>>> import numpy as np
>>> np.set_printoptions(precision=3, suppress=True, linewidth=140, legacy="1.25")
>>> rnd = lambda a: np.round(a, 3) + 0
>>> M = np.diag(np.array([-3, -1, -5])) + 4 * np.eye(3, k=1) + 4 * np.eye(3, k=-1)
>>> M
array([[-3.,  4.,  0.],
       [ 4., -1.,  4.],
       [ 0.,  4., -5.]])
>>> w, vecs = np.linalg.eig(M)
>>> print(rnd(w))
[ 3.403 -3.91  -8.493]
>>> rnd(np.sort(np.linalg.eigvals(M @ M)))
array([11.58 , 15.287, 72.133])
>>> print(rnd(M @ vecs[:, 0] - w[0] * vecs[:, 0]))
[0. 0. 0.]
>>> Y = M / np.linalg.norm(M, axis=1, keepdims=True)
>>> cov = Y @ Y.T
>>> rnd(np.linalg.norm(Y, axis=1))
array([1., 1., 1.])
>>> (np.abs(cov) > 0.9).astype(int)
array([[1, 0, 0],
       [0, 1, 0],
       [0, 0, 1]])
>>> (cov - 2 * np.eye(3)).round(6).argmax(axis=1)
array([2, 0, 0])
>>> rnd(np.degrees(np.arccos(np.clip(cov[2, 1], -1, 1))))
130.728
>>> Y = np.linalg.inv(M)
>>> rnd(np.linalg.det(M) * Y)
array([[-11.,  20.,  16.],
       [ 20.,  15.,  12.],
       [ 16.,  12., -13.]])
>>> print(np.allclose(Y, M.T))
False
>>> M.sum(axis=1)
array([ 1.,  7., -1.])
>>> M.shape
(3, 3)
>>> rnd(np.linalg.norm(M))
9.95
>>> np.all(np.linalg.eigvalsh(M) > 0)
False
>>> [round(float(np.linalg.det(M[:i, :i])), 2) + 0 for i in range(1, 4)]
[-3.0, -13.0, 113.0]
>>> m1 = np.load("arr.npy")
>>> rnd(m1)
array([[ 1.386,  2.562, -1.303],
       [-1.022,  2.693, -0.168],
       [-1.075,  1.685,  2.536],
       [-2.462, -0.531,  2.49 ],
       [ 3.073,  0.37 ,  3.255]])
>>> proj = m1 @ np.linalg.solve(m1.T @ m1, m1.T)
>>> rnd((np.eye(5) - proj) @ m1)
array([[0., 0., 0.],
       [0., 0., 0.],
       [0., 0., 0.],
       [0., 0., 0.],
       [0., 0., 0.]])
>>> rnd(np.diag(proj))
array([0.525, 0.507, 0.486, 0.554, 0.927])
>>> np.linalg.matrix_rank(np.eye(5) - proj)
2
>>> x = np.array([-6, 1, 6])
>>> rhs = m1 @ x
>>> rnd(rhs)
array([-13.571,   7.82 ,  23.351,  29.181,   1.46 ])
>>> rnd(np.linalg.pinv(m1) @ m1)
array([[1., 0., 0.],
       [0., 1., 0.],
       [0., 0., 1.]])
>>> rng = np.random.default_rng(73)
>>> rhs = rhs + 0.05 * rng.normal(size=5)
>>> rnd(rhs)
array([-13.625,   7.859,  23.332,  29.195,   1.477])
>>> b, *_ = np.linalg.lstsq(m1, rhs)
>>> [round(float(np.linalg.norm(np.linalg.solve(m1.T @ m1 + lam * np.eye(3), m1.T @ rhs))), 2) for lam in (0, 1, 10, 100)]
[8.55, 8.18, 5.9, 1.58]
>>> z = rng.permutation(3)
>>> Y = m1[:, z] * rng.choice([-1, 1], 3)
>>> rnd(Y)
array([[-1.386,  2.562, -1.303],
       [ 1.022,  2.693, -0.168],
       [ 1.075,  1.685,  2.536],
       [ 2.462, -0.531,  2.49 ],
       [-3.073,  0.37 ,  3.255]])
>>> left, _, Vh = np.linalg.svd(m1.T @ Y)
>>> rnd(left @ Vh)
array([[-1.,  0.,  0.],
       [ 0.,  1.,  0.],
       [ 0.,  0.,  1.]])
>>> z
array([0, 1, 2])
>>> x = np.array([4, 6, 9])
>>> rhs = Y @ x
>>> rnd(np.linalg.lstsq(Y, rhs)[0])
array([4., 6., 9.])
>>> rnd(rhs)
array([-1.897, 18.736, 37.236, 29.068, 19.219])
>>> rhs = rhs + 0.05 * rng.normal(size=5)
>>> rnd(rhs)
array([-1.96 , 18.792, 37.155, 28.988, 19.177])
>>> b, *_ = np.linalg.lstsq(Y, rhs)
>>> print([round(float(np.linalg.norm(np.linalg.solve(Y.T @ Y + lam * np.eye(3), Y.T @ rhs))), 2) for lam in (0, 1, 10, 100)])
[11.51, 11.0, 7.89, 2.11]
>>> rnd(Y.T @ (rhs - Y @ b))
array([0., 0., 0.])
